% python3 -q
>>> import numpy as np
>>> np.set_printoptions(precision=3, suppress=True, linewidth=160, floatmode="fixed")
>>> F = np.array([[-1, -2, 0, -2, -2, -1, 1, 2, -1],
...     [-1, 0, -2, -2, -1, -1, -1, 2, 0],
...     [2, 1, 1, 2, 1, -1, -1, -2, 0]])
>>> F[-1] = F[0] + 5 * F[1]
>>> F
array([[ -1,  -2,   0,  -2,  -2,  -1,   1,   2,  -1],
       [ -1,   0,  -2,  -2,  -1,  -1,  -1,   2,   0],
       [ -6,  -2, -10, -12,  -7,  -6,  -4,  12,  -1]])
>>> # rank 2
>>> U, s, VT = np.linalg.svd(F)
>>> vecs = VT[:(s > 1e-8).sum()]
>>> rng = np.random.default_rng(4020)
>>> x = F[0] + -1 * F[1] + rng.integers(2) * np.eye(9)[5]
>>> x
array([ 0.000, -2.000,  2.000,  0.000, -1.000,  0.000,  2.000,  0.000, -1.000])
>>> np.allclose(vecs.T @ vecs @ x, x)
True
>>> np.linalg.matrix_rank(np.vstack([F, x]))
np.int64(2)
>>> round(np.linalg.norm(F, 2) / np.linalg.norm(F), 3)
np.float64(0.991)
>>> np.linalg.cond(F) > 100
np.True_
>>> np.linalg.matrix_rank(F, rtol=0.1)
np.int64(2)
>>> np.unique(F.round(6), axis=0).shape
(3, 9)
>>> M = np.array([[0, -6, 0, 2, -1, -6],
...     [6, 0, -3, -1, 0, -5],
...     [0, 3, 0, 2, 5, -4],
...     [-2, 1, -2, 0, -2, 2],
...     [1, 0, -5, 2, 0, 0],
...     [6, 5, 4, -2, 0, 0]])
>>> x = np.array([4, 9, 5, 4, 8, 9])
>>> np.round(np.linalg.det(M), 3)
np.float64(15376.0)
>>> np.linalg.svd(M, compute_uv=False)
array([10.789, 10.789,  6.761,  6.761,  1.700,  1.700])
>>> O = np.linalg.solve(np.eye(6) - M, np.eye(6) + M)
>>> round(np.linalg.det(O), 3)
np.float64(1.0)
